$ python -q
>>> import numpy as np
>>> np.set_printoptions(suppress=True, linewidth=120)
>>> J = np.load("x.npy")
>>> print(J)
[[ 4. -1. -4.  0.  0.  0.  0.  0.  0.  0.  0.  0.  0.  0.]
 [-5.  2.  4.  0.  0.  0.  0.  0.  0.  0.  0.  0.  0.  0.]
 [-3. -5.  0.  0.  0.  0.  0.  0.  0.  0.  0.  0.  0.  0.]
 [ 0.  0.  0. -2.  2. -3.  0.  3.  1.  0. -3.  2. -3. -1.]
 [ 0.  0.  0.  1.  1. -2. -2.  3. -3. -1. -1.  2.  3. -1.]
 [ 0.  0.  0.  0. -2.  0. -1. -3. -3.  2. -1.  2.  0. -2.]
 [ 0.  0.  0.  1.  1.  0. -3. -1.  2. -2. -2.  2. -3. -1.]
 [ 0.  0.  0.  2.  0.  3. -3.  2.  2. -2.  2.  0. -2. -1.]
 [ 0.  0.  0. -2.  2.  1. -3. -3.  3. -3.  0. -1.  3. -1.]
 [ 0.  0.  0.  3. -2.  1. -2.  2. -3. -3. -1.  3.  1.  3.]
 [ 0.  0.  0.  2.  2. -1.  2.  1. -3. -3.  1. -1.  1. -2.]
 [ 0.  0.  0. -3.  0. -1.  1. -3.  3.  3.  1.  3. -1. -1.]
 [ 0.  0.  0. -1. -2. -3.  0.  3.  2.  1.  2. -2.  2.  1.]
 [ 0.  0.  0. -1. -2.  3. -3.  1.  0. -3.  3. -2.  0.  0.]]
>>> other = np.array([[-1, -1, 3],
...     [-2, 3, 1],
...     [-1, -3, 2],
...     [2, 3, -1],
...     [-1, 1, 1],
...     [-1, 3, -3],
...     [2, 3, -3],
...     [-3, -2, 1],
...     [0, 3, -3],
...     [2, 2, -3],
...     [0, -2, -3],
...     [0, -1, 3],
...     [0, -1, -3],
...     [1, -1, 2]])
>>> np.einsum("ik,kj->ji", J, other)
array([[  2.,  -3.,  13., -13., -13.,  11.,  -7., -16., -11.,  -6.,  -4.,  11.,  -3., -18.],
       [  5.,  -1., -12.,  -8., -27.,  -2.,   5.,   3.,  -2., -20.,  -6.,   9., -17., -17.],
       [  3.,  -5., -14.,  35.,  25.,   6.,  27.,  -2.,  -7.,  33.,   3., -11., -14.,  -6.]])
>>> np.einsum("ij->j", J)
array([ -4.,  -4.,   0.,   0.,   0.,  -2., -14.,   5.,   1., -11.,   1.,   8.,   1.,  -6.])
>>> np.vstack([J, other.T]).shape
(17, 14)
>>> np.einsum("ij,ij->i", J, J)
array([33., 45., 34., 50., 44., 36., 38., 43., 56., 60., 39., 50., 41., 46.])
